% ipython --no-banner

In [1]: import numpy as np

In [2]: np.set_printoptions(precision=2, suppress=True, linewidth=200, legacy="1.25")

In [3]: J = np.loadtxt("data.csv", delimiter=",")

In [4]: J
Out[4]: 
array([[ 5.,  5.,  5.,  5.,  5.],
       [ 5., 10., 10., 10., 10.],
       [ 5., 10., 15., 15., 15.],
       [ 5., 10., 15., 20., 20.],
       [ 5., 10., 15., 20., 25.]])

In [5]: # symmetric

In [6]: ev, vecs = np.linalg.eigh(J)

In [7]: vec = np.array([-2, 5, -8, 9, 0])

In [8]: np.round(vec @ J @ vec / (vec @ vec), 2), round(float(ev[0]), 2), np.round(ev[-1], 2)
Out[8]: (3.85, 1.36, 61.72)

In [9]: (np.sign(vecs[:, -1].round(6)) == np.sign(vecs[0, -1].round(6))).astype(int)
Out[9]: array([1, 1, 1, 1, 1])

In [10]: q = J.astype(float).copy()

In [11]: for j in range(5):
    ...:     q[:, j] -= q[:, :j] @ (q[:, :j].T @ q[:, j])
    ...:     q[:, j] /= np.linalg.norm(q[:, j])
    ...: 

In [12]: np.round(q.T @ q, 2) + 0
Out[12]: 
array([[1., 0., 0., 0., 0.],
       [0., 1., 0., 0., 0.],
       [0., 0., 1., 0., 0.],
       [0., 0., 0., 1., 0.],
       [0., 0., 0., 0., 1.]])

In [13]: r0 = np.array([-2, -5, -2, 1, 2])

In [14]: M2 = J + np.outer(r0, np.eye(5)[1])

In [15]: np.linalg.matrix_rank(M2 - J)
Out[15]: 1

In [16]: vec = np.ones(5)

In [17]: for _ in range(4):
    ...:     vec = J @ vec
    ...:     vec /= np.linalg.norm(vec)
    ...:     print(round(vec @ J @ vec, 2))
    ...: 
61.64
61.72
61.72
61.72

In [18]: vec
Out[18]: array([0.17, 0.33, 0.46, 0.55, 0.6 ])

In [19]: r0 = np.array([0, 0])

In [20]: np.polyval(r0, J[1])
Out[20]: array([0., 0., 0., 0., 0.])

In [21]: np.correlate(J[1], J[4], "full")
Out[21]: array([125., 350., 525., 650., 725., 500., 300., 150.,  50.])

In [22]: np.cross(J[1, :3], J[4, :3])
Out[22]: array([ 50., -25.,   0.])

In [23]: data = np.loadtxt("arr.csv", delimiter=",")

In [24]: data
Out[24]: 
array([[0.57, 0.29, 0.14, 0.  ],
       [0.11, 0.44, 0.11, 0.33],
       [0.12, 0.12, 0.38, 0.38],
       [0.33, 0.22, 0.33, 0.11]])

In [25]: # rows sum to 1

In [26]: r0 = np.array([-1, -2])

In [27]: np.polyval(r0, data[3])
Out[27]: array([-2.33, -2.22, -2.33, -2.11])

In [28]: np.correlate(data[3], data[0], "full")
Out[28]: array([0.  , 0.05, 0.13, 0.3 , 0.24, 0.22, 0.06])

In [29]: t = np.radians(135)

In [30]: Rm = np.eye(4)

In [31]: Rm[2, 2] = Rm[3, 3] = np.cos(t)

In [32]: Rm[2, 3], Rm[3, 2] = -np.sin(t), np.sin(t)

In [33]: Rm
Out[33]: 
array([[ 1.  ,  0.  ,  0.  ,  0.  ],
       [ 0.  ,  1.  ,  0.  ,  0.  ],
       [ 0.  ,  0.  , -0.71, -0.71],
       [ 0.  ,  0.  ,  0.71, -0.71]])

In [34]: M2 = data @ Rm.T

In [35]: np.round(np.linalg.det(Rm), 2), round(float(np.trace(Rm)), 2)
Out[35]: (1.0, 0.59)

In [36]: M2.round(2) + 0
Out[36]: 
array([[ 0.57,  0.29, -0.1 ,  0.1 ],
       [ 0.11,  0.44, -0.31, -0.16],
       [ 0.12,  0.12, -0.53,  0.  ],
       [ 0.33,  0.22, -0.31,  0.16]])

In [37]: M2 = np.linalg.inv(data)

In [38]: round(float(np.linalg.det(data) * np.linalg.det(M2)), 2)
Out[38]: 1.0

In [39]: round(float(np.linalg.cond(data)), 2)
Out[39]: 12.57

In [40]: np.round(np.linalg.inv(M2), 2) + 0
Out[40]: 
array([[0.57, 0.29, 0.14, 0.  ],
       [0.11, 0.44, 0.11, 0.33],
       [0.12, 0.12, 0.38, 0.38],
       [0.33, 0.22, 0.33, 0.11]])

In [41]: np.round(np.linalg.slogdet(data)[0], 2)
Out[41]: -1.0

In [42]: np.allclose(M2, data.T)
Out[42]: False

In [43]: rng = np.random.default_rng(24390)

In [44]: labels = rng.permutation(4)

In [45]: labels
Out[45]: array([1, 0, 2, 3])

In [46]: M2 = data[labels][:, labels]

In [47]: M2
Out[47]: 
array([[0.44, 0.11, 0.11, 0.33],
       [0.29, 0.57, 0.14, 0.  ],
       [0.12, 0.12, 0.38, 0.38],
       [0.22, 0.33, 0.33, 0.11]])

In [48]: round(np.linalg.det(M2), 2), round(np.linalg.det(data[labels]), 2)
Out[48]: (-0.01, 0.01)

In [49]: round(np.trace(M2), 2)
Out[49]: 1.5

In [50]: np.diag(M2)
Out[50]: array([0.44, 0.57, 0.38, 0.11])

In [51]: np.sort(np.abs(np.linalg.eigvals(M2)))
Out[51]: array([0.12, 0.32, 0.32, 1.  ])

In [52]: np.allclose(M2, data)
Out[52]: False
